$ python3 -q
>>> import numpy as np
>>> np.set_printoptions(precision=2, suppress=True, linewidth=160)
>>> rd = lambda a: np.round(a, 2) + 0
>>> W2 = np.array([[0, 0, 1, 0], [2, 1, 0, 0], [2, 0, 0, 0]])
>>> mat = np.repeat(W2, 16 // 3, axis=0)
>>> rng = np.random.default_rng(1433)
>>> mat = mat + 0.3 * rng.normal(size=mat.shape)
>>> rd(mat)
array([[ 0.15,  0.24,  1.3 , -0.29],
       [ 0.43,  0.04,  1.21, -0.2 ],
       [ 0.  , -0.03,  0.92,  0.21],
       [-0.37,  0.09,  0.98,  0.13],
       [ 0.48,  0.08,  1.33, -0.19],
       [ 1.69,  0.71,  0.39, -0.57],
       [ 2.12,  1.18,  0.12, -0.03],
       [ 1.92,  1.07, -0.47, -0.25],
       [ 2.14,  1.63, -0.37,  0.07],
       [ 1.77,  1.39, -0.71, -0.59],
       [ 2.  ,  0.  , -0.23,  0.29],
       [ 2.11, -0.44, -0.24,  0.06],
       [ 2.42,  0.11, -0.16, -0.22],
       [ 2.49,  0.22, -0.29, -0.3 ],
       [ 2.09, -0.22, -0.11,  0.54]])
>>> Xs = (mat - mat.mean(axis=0)) / mat.std(axis=0)
>>> np.argwhere(np.abs(Xs) > 2)
array([[ 8,  1],
       [14,  3]])
>>> Xs.std(axis=0)
array([1., 1., 1., 1.])
>>> c = np.linalg.lstsq(np.delete(Xs, 3, axis=1), Xs[:, 3])[0]
>>> np.abs(c).argmax()
np.int64(1)
>>> q, evecs = np.linalg.qr(mat[:, :1])[0], np.linalg.qr(mat[:, 1:])[0]
>>> s = np.linalg.svd(q.T @ evecs, compute_uv=False)
>>> (s > 0.9).sum()
np.int64(0)
>>> A2 = np.c_[mat[:, :3] @ np.array([[-2, 4, 2], [-5, -2, -5], [-1, -3, 4]]), np.array([-1, -2, -3, -2, -2, 2, -2, 1, -2, -3, 1, -3, 3, 3, 3])]
>>> rd(A2)
array([[ -2.78,  -3.81,   4.32,  -1.  ],
       [ -2.27,  -1.97,   5.52,  -2.  ],
       [ -0.78,  -2.68,   3.83,  -3.  ],
       [ -0.71,  -4.59,   2.69,  -2.  ],
       [ -2.69,  -2.22,   5.87,  -2.  ],
       [ -7.3 ,   4.19,   1.38,   2.  ],
       [-10.24,   5.79,  -1.16,  -2.  ],
       [ -8.74,   6.96,  -3.42,   1.  ],
       [-12.04,   6.42,  -5.34,  -2.  ],
       [ -9.75,   6.41,  -6.22,  -3.  ],
       [ -3.77,   8.7 ,   3.1 ,   1.  ],
       [ -1.79,  10.02,   5.45,  -3.  ],
       [ -5.25,   9.95,   3.64,   3.  ],
       [ -5.78,  10.4 ,   2.72,   3.  ],
       [ -2.96,   9.13,   4.87,   3.  ]])
>>> np.linalg.matrix_rank(A2)
np.int64(4)
>>> rd(np.linalg.norm(np.linalg.qr(mat)[0].T @ A2, axis=0) ** 2 / ((A2 ** 2).sum(axis=0) + 1e-12))
array([1.  , 1.  , 1.  , 0.33])
>>> Xs = mat - mat.mean(axis=0)
>>> evecs = np.linalg.svd(Xs)[2][:1]
>>> A2 = Xs - Xs @ evecs.T @ evecs
>>> rd(np.linalg.norm(A2) / np.linalg.norm(Xs))
np.float64(0.51)
>>> rd(np.cov(Xs @ evecs.T, rowvar=False))
np.float64(1.45)
>>> rd((Xs @ evecs.T).std(axis=0))
array([1.16])
>>> rd(np.diag(evecs.T @ evecs))
array([0.63, 0.05, 0.31, 0.  ])
>>> np.linalg.norm(A2, axis=1).round(6).argmax()
np.int64(9)
>>> q, _ = np.linalg.qr(np.array([[1.0, -0.2, 1.3, -0.6, 0.1, 0.2],
...     [-1.7, 0.2, 0.5, -0.9, 0.0, 1.3],
...     [0.3, -0.2, 1.5, 0.7, -1.9, 0.7],
...     [0.4, -1.6, 0.5, 1.0, 0.5, -0.7],
...     [2.5, -2.7, 0.3, 0.2, 2.3, 0.9],
...     [1.0, 0.7, 0.6, 0.7, -1.1, 1.5]]))
>>> evecs, _ = np.linalg.qr(np.array([[1.0, -1.1, 0.6, -1.4, 0.4, 2.0],
...     [-1.5, 0.1, 0.1, -1.3, 0.5, 1.6],
...     [1.2, -1.1, 0.6, -1.0, -0.8, 0.7],
...     [-0.7, -0.1, 0.3, 0.6, 0.6, 0.0],
...     [-1.4, -0.7, 0.4, 0.0, -0.2, 1.0],
...     [0.4, -0.5, 1.2, 1.6, -1.0, -0.6]]))
>>> s = 10 * 0.9 ** np.arange(6)
>>> A = q[:, :6] * s @ evecs[:6]
>>> rd(A)
array([[ 6.24,  2.36, -0.82, -1.38,  2.72,  1.52],
       [-1.25, -2.57,  2.42, -2.83,  5.55, -3.54],
       [-0.06,  6.07,  1.53,  1.45,  0.98, -3.63],
       [-0.72,  1.13, -3.19, -5.25, -2.31, -3.72],
       [-0.29,  3.7 ,  3.24, -5.56, -2.84,  4.34],
       [ 5.14, -0.73,  3.04,  1.62, -4.1 , -1.92]])
>>> q, r_ = np.linalg.qr(A)
>>> q.shape, r_.shape
((6, 6), (6, 6))
>>> rd(q)
array([[-0.76,  0.16,  0.29, -0.22,  0.47, -0.23],
       [ 0.15, -0.3 , -0.46, -0.41,  0.62,  0.36],
       [ 0.01,  0.77, -0.16,  0.37,  0.23,  0.44],
       [ 0.09,  0.16,  0.53, -0.58, -0.25,  0.54],
       [ 0.03,  0.47, -0.48, -0.56, -0.27, -0.4 ],
       [-0.63, -0.21, -0.41,  0.06, -0.46,  0.42]])
>>> rd(abs(r_[0, 0])), rd(np.linalg.norm(A[:, 0]))
(np.float64(8.22), np.float64(8.22))
>>> rd(q.T @ q)
array([[1., 0., 0., 0., 0., 0.],
       [0., 1., 0., 0., 0., 0.],
       [0., 0., 1., 0., 0., 0.],
       [0., 0., 0., 1., 0., 0.],
       [0., 0., 0., 0., 1., 0.],
       [0., 0., 0., 0., 0., 1.]])
>>> np.allclose(r_.T @ r_, A.T @ A)
True
>>> rd(q @ r_)
array([[ 6.24,  2.36, -0.82, -1.38,  2.72,  1.52],
       [-1.25, -2.57,  2.42, -2.83,  5.55, -3.54],
       [-0.06,  6.07,  1.53,  1.45,  0.98, -3.63],
       [-0.72,  1.13, -3.19, -5.25, -2.31, -3.72],
       [-0.29,  3.7 ,  3.24, -5.56, -2.84,  4.34],
       [ 5.14, -0.73,  3.04,  1.62, -4.1 , -1.92]])
>>> feats = np.loadtxt("dump.csv", delimiter=",")
>>> feats
array([[ 1.,  0.,  0.,  0.,  0.,  0.,  0.,  0.,  0.,  0.,  0.],
       [ 3., -1.,  0.,  0.,  0.,  0.,  0.,  0.,  0.,  0.,  0.],
       [ 3., -1., -2.,  0.,  0.,  0.,  0.,  0.,  0.,  0.,  0.],
       [-2.,  2.,  3., -1.,  0.,  0.,  0.,  0.,  0.,  0.,  0.],
       [ 0., -1.,  3., -2., -2.,  0.,  0.,  0.,  0.,  0.,  0.],
       [-1.,  1., -3.,  3., -2.,  0.,  0.,  0.,  0.,  0.,  0.],
       [ 1.,  3., -2.,  0.,  2., -3.,  0.,  0.,  0.,  0.,  0.],
       [ 3., -1., -2.,  0., -3., -2.,  2., -2.,  0.,  0.,  0.],
       [-2.,  2.,  2., -3., -3., -2.,  2.,  0., -1.,  0.,  0.],
       [-1., -2., -1.,  2., -2.,  0., -2.,  0., -3., -3.,  0.],
       [-1.,  3.,  2.,  2., -1.,  2., -3.,  0., -2.,  2.,  2.]])
>>> # null space of dimension 1
>>> r = np.linalg.matrix_rank(feats)
>>> r
np.int64(10)
>>> N = np.linalg.svd(feats)[2][r:].T
>>> N.shape
(11, 1)
>>> rd(N[:, 0] / N[np.abs(N[:, 0]).round(6).argmax(), 0])
array([ 0.  ,  0.  ,  0.  ,  0.  ,  0.  ,  0.  ,  0.16,  0.16,  0.32, -0.43,  1.  ])
>>> np.linalg.matrix_rank(feats.T @ feats), np.linalg.matrix_rank(feats @ feats.T)
(np.int64(10), np.int64(10))
>>> [int(np.linalg.matrix_rank(feats[:i])) for i in range(1, len(feats) + 1)]
[1, 2, 3, 4, 5, 5, 6, 7, 8, 9, 10]
